In [1]: import numpy as np

In [2]: from numpy import linalg as LA

In [3]: np.set_printoptions(suppress=True, linewidth=100)

In [4]: rd = lambda a: np.round(a, 2) + 0

In [5]: mat = np.load("mat.npy")

In [6]: rd(mat)
Out[6]: 
array([[ 0.48, -0.02,  0.2 , -0.14,  0.28,  0.13,  0.01, -0.08,  0.3 ],
       [-0.02,  0.72, -0.05,  0.05,  0.1 ,  0.  ,  0.4 ,  0.16,  0.  ],
       [ 0.2 , -0.05,  0.08, -0.06,  0.11,  0.05, -0.02, -0.04,  0.12],
       [-0.14,  0.05, -0.06,  0.14, -0.23,  0.07, -0.01,  0.16,  0.1 ],
       [ 0.28,  0.1 ,  0.11, -0.23,  0.44, -0.1 ,  0.11, -0.23, -0.12],
       [ 0.13,  0.  ,  0.05,  0.07, -0.1 ,  0.15, -0.02,  0.12,  0.28],
       [ 0.01,  0.4 , -0.02, -0.01,  0.11, -0.02,  0.23,  0.05, -0.03],
       [-0.08,  0.16, -0.04,  0.16, -0.23,  0.12,  0.05,  0.22,  0.2 ],
       [ 0.3 ,  0.  ,  0.12,  0.1 , -0.12,  0.28, -0.03,  0.2 ,  0.54]])

In [7]: rng = np.random.default_rng(313)

In [8]: z = rng.permutation(9)

In [9]: z
Out[9]: array([7, 1, 3, 6, 0, 8, 5, 2, 4])

In [10]: M2 = mat[z][:, z]

In [11]: rd(np.sort(np.abs(LA.eigvals(M2))))
Out[11]: array([0., 0., 0., 0., 0., 0., 1., 1., 1.])

In [12]: rd(M2)
Out[12]: 
array([[ 0.22,  0.16,  0.16,  0.05, -0.08,  0.2 ,  0.12, -0.04, -0.23],
       [ 0.16,  0.72,  0.05,  0.4 , -0.02,  0.  ,  0.  , -0.05,  0.1 ],
       [ 0.16,  0.05,  0.14, -0.01, -0.14,  0.1 ,  0.07, -0.06, -0.23],
       [ 0.05,  0.4 , -0.01,  0.23,  0.01, -0.03, -0.02, -0.02,  0.11],
       [-0.08, -0.02, -0.14,  0.01,  0.48,  0.3 ,  0.13,  0.2 ,  0.28],
       [ 0.2 ,  0.  ,  0.1 , -0.03,  0.3 ,  0.54,  0.28,  0.12, -0.12],
       [ 0.12,  0.  ,  0.07, -0.02,  0.13,  0.28,  0.15,  0.05, -0.1 ],
       [-0.04, -0.05, -0.06, -0.02,  0.2 ,  0.12,  0.05,  0.08,  0.11],
       [-0.23,  0.1 , -0.23,  0.11,  0.28, -0.12, -0.1 ,  0.11,  0.44]])

In [13]: rd(LA.det(M2)), rd(LA.det(mat[z]))
Out[13]: (np.float64(0.0), np.float64(0.0))

In [14]: np.trace(M2)
Out[14]: np.float64(3.0)

In [15]: U, s, VT = LA.svd(mat)

In [16]: np.argmax(s[:-1] / (s[1:] + 1e-6)) + 1
Out[16]: np.int64(3)

In [17]: M2 = U[:, :3] @ np.diag(s[:3]) @ VT[:3]

In [18]: rd(np.abs(mat - M2).max())
Out[18]: np.float64(0.0)

In [19]: rd(M2)
Out[19]: 
array([[ 0.48, -0.02,  0.2 , -0.14,  0.28,  0.13,  0.01, -0.08,  0.3 ],
       [-0.02,  0.72, -0.05,  0.05,  0.1 ,  0.  ,  0.4 ,  0.16,  0.  ],
       [ 0.2 , -0.05,  0.08, -0.06,  0.11,  0.05, -0.02, -0.04,  0.12],
       [-0.14,  0.05, -0.06,  0.14, -0.23,  0.07, -0.01,  0.16,  0.1 ],
       [ 0.28,  0.1 ,  0.11, -0.23,  0.44, -0.1 ,  0.11, -0.23, -0.12],
       [ 0.13,  0.  ,  0.05,  0.07, -0.1 ,  0.15, -0.02,  0.12,  0.28],
       [ 0.01,  0.4 , -0.02, -0.01,  0.11, -0.02,  0.23,  0.05, -0.03],
       [-0.08,  0.16, -0.04,  0.16, -0.23,  0.12,  0.05,  0.22,  0.2 ],
       [ 0.3 ,  0.  ,  0.12,  0.1 , -0.12,  0.28, -0.03,  0.2 ,  0.54]])

In [20]: LA.matrix_rank(mat, rtol=0.05)
Out[20]: np.int64(3)

In [21]: rd(LA.norm(mat - M2) / LA.norm(mat))
Out[21]: np.float64(0.0)
